$ ipython --no-banner

In [1]: import numpy as np

In [2]: np.set_printoptions(suppress=True, linewidth=100)

In [3]: J = np.loadtxt("a.csv", delimiter=",")

In [4]: print(J)
[[ 1.189  0.057 -1.24   3.115 -1.165  1.734]
 [ 0.637  0.456 -0.816  3.365 -0.637  2.115]
 [ 0.493 -0.141 -1.296  3.098 -0.212  1.997]
 [ 0.869 -0.121 -1.015  3.074 -0.888  2.005]
 [ 0.946  0.02  -0.683  3.066 -0.863  2.137]
 [ 0.73   0.16  -1.018  3.326 -0.869  2.054]
 [ 1.183 -0.475 -1.166  3.255 -0.767  2.125]
 [ 1.242 -0.268 -0.644  2.568 -1.376  2.362]
 [ 1.716 -0.482 -1.164  2.753 -1.118  2.055]
 [ 0.904 -0.149 -0.727  2.723 -1.008  2.104]
 [ 0.855 -0.167 -0.792  2.879 -1.04   2.084]
 [ 0.565  0.021 -0.887  2.908 -0.511  2.249]
 [ 0.712 -0.198 -0.997  2.94  -0.648  1.675]
 [ 0.85  -0.117 -1.59   3.448 -0.801  2.432]
 [ 0.935  0.458 -1.128  3.37  -1.201  1.8  ]
 [-1.185 -2.294 -2.057  2.014  1.481  0.708]
 [-1.489 -2.087 -2.701  1.952  1.881  0.556]
 [-0.684 -1.618 -1.626  2.324  1.504  1.244]
 [-1.021 -2.491 -1.391  1.643  1.622  1.184]
 [-0.569 -2.165 -2.073  1.601  2.089  1.22 ]
 [-1.206 -1.895 -2.294  1.843  2.03   1.176]
 [-1.297 -2.238 -2.052  1.961  2.229  0.757]
 [-1.117 -2.078 -1.946  2.029  2.164  1.094]
 [-0.811 -1.724 -2.186  1.594  1.974  1.149]
 [-1.287 -2.006 -1.948  2.494  2.023  0.818]
 [-0.914 -2.439 -1.574  1.783  2.342  1.039]
 [-0.918 -1.895 -1.557  1.794  2.217  0.927]
 [-1.053 -2.041 -2.015  1.555  1.842  0.991]
 [-1.049 -1.949 -1.938  2.378  2.651  0.642]
 [-1.257 -2.028 -2.15   2.392  2.18   0.561]
 [ 2.82   3.263  2.37  -0.344  1.92   1.961]
 [ 2.756  3.289  2.334 -0.796  2.373  1.994]
 [ 3.135  3.388  1.687 -1.507  1.981  2.149]
 [ 2.973  2.621  1.405 -1.146  1.5    1.647]
 [ 2.645  2.504  1.723 -1.247  2.321  1.555]
 [ 2.78   3.254  1.359 -0.837  1.816  1.542]
 [ 3.4    2.629  2.186 -1.109  2.48   2.254]
 [ 2.995  3.106  1.553 -0.777  2.168  1.716]
 [ 2.65   3.64   1.447 -0.823  1.989  2.122]
 [ 3.204  2.954  1.538 -0.97   2.295  2.376]
 [ 2.903  3.3    2.14  -1.122  1.973  2.179]
 [ 2.859  2.916  1.737 -1.25   2.092  1.918]
 [ 3.149  3.032  2.033 -1.091  1.794  1.974]
 [ 2.516  3.827  1.912 -0.608  2.567  1.807]
 [ 3.273  2.533  2.118 -1.085  2.021  2.223]]

In [5]: C = J[[25, 34]].astype(float)

In [6]: for _ in range(5):
   ...:     z = np.linalg.norm(J[:, None] - C, axis=-1).argmin(axis=1)
   ...:     C = np.array([J[z == j].mean(axis=0) for j in range(2)])
   ...: 

In [7]: z
Out[7]: 
array([0, 0, 0, 0, 0, 0, 0, 0, 0, 0, 0, 0, 0, 0, 0, 0, 0, 0, 0, 0, 0, 0, 0, 0, 0, 0, 0, 0, 0, 0, 1,
       1, 1, 1, 1, 1, 1, 1, 1, 1, 1, 1, 1, 1, 1])

In [8]: C.round(3)
Out[8]: 
array([[-0.068, -1.063, -1.489,  2.508,  0.571,  1.5  ],
       [ 2.937,  3.084,  1.836, -0.981,  2.086,  1.961]])

In [9]: np.abs(C[1] - C[0]).argmax()
Out[9]: np.int64(1)
